$ ipython --no-banner

In [1]: import numpy as np

In [2]: np.set_printoptions(suppress=True, linewidth=200)

In [3]: basis = np.array([[5, 5, 5], [5, 0, 5], [4, 4, 5]])

In [4]: rng = np.random.default_rng(70043)

In [5]: K = (rng.random((21, 3)) < 0.25) @ basis

In [6]: K
Out[6]: 
array([[ 5,  5,  5],
       [ 0,  0,  0],
       [ 0,  0,  0],
       [ 4,  4,  5],
       [ 5,  5,  5],
       [ 5,  5,  5],
       [ 5,  0,  5],
       [ 0,  0,  0],
       [ 4,  4,  5],
       [10,  5, 10],
       [10,  5, 10],
       [ 0,  0,  0],
       [ 5,  0,  5],
       [ 0,  0,  0],
       [ 0,  0,  0],
       [ 4,  4,  5],
       [10,  5, 10],
       [ 0,  0,  0],
       [ 5,  5,  5],
       [ 0,  0,  0],
       [ 0,  0,  0]])

In [7]: G = np.cov(K, rowvar=False)

In [8]: np.round(K.std(axis=0), 3)
Out[8]: array([3.458, 2.369, 3.499])

In [9]: round(np.corrcoef(K[:, 0], K[:, 1])[0, 1], 3)
Out[9]: np.float64(0.796)

In [10]: G.round(3)
Out[10]: 
array([[12.557,  6.843, 12.643],
       [ 6.843,  5.89 ,  7.107],
       [12.643,  7.107, 12.857]])

In [11]: G.shape
Out[11]: (3, 3)

In [12]: Xc = (K - K.mean(axis=0)) / K.std(axis=0)

In [13]: np.round(Xc.std(axis=0), 3)
Out[13]: array([1., 1., 1.])

In [14]: c = np.linalg.lstsq(np.delete(Xc, 2, axis=1), Xc[:, 2])[0]

In [15]: np.abs(c).argmax()
Out[15]: np.int64(0)

In [16]: c.round(3)
Out[16]: array([0.941, 0.068])

In [17]: round(float(1 - np.var(Xc[:, 2] - np.delete(Xc, 2, axis=1) @ c)), 3)
Out[17]: 0.992

In [18]: m1 = np.loadtxt("test13.csv", delimiter=",")

In [19]: m1
Out[19]: 
array([[ 1.305, -4.853, -0.597],
       [ 1.836, -1.106,  1.044],
       [-0.591,  3.82 ,  0.833],
       [-5.391, -4.207, -5.355],
       [ 4.894,  3.383,  4.806],
       [ 0.635, -3.806, -0.834],
       [-0.046, -2.809, -0.886],
       [-5.562,  0.429, -3.984],
       [ 6.047,  3.133,  5.568],
       [ 0.222, -1.847, -0.42 ],
       [-1.328,  1.98 , -0.377],
       [-0.782, -1.813, -1.243],
       [ 4.832,  3.239,  4.792],
       [ 3.008, -1.184,  1.8  ],
       [-1.685,  3.954,  0.057],
       [-3.386, -2.507, -3.383],
       [-3.764, -3.395, -3.962]])

In [20]: blk = np.stack([m1, -2 * m1, m1[::-1]])

In [21]: np.round(np.linalg.norm(blk, axis=(1, 2)), 3)
Out[21]: array([22.449, 44.898, 22.449])

In [22]: blk.shape
Out[22]: (3, 17, 3)

In [23]: print(np.linalg.matrix_rank(blk.reshape(3, -1)))
2
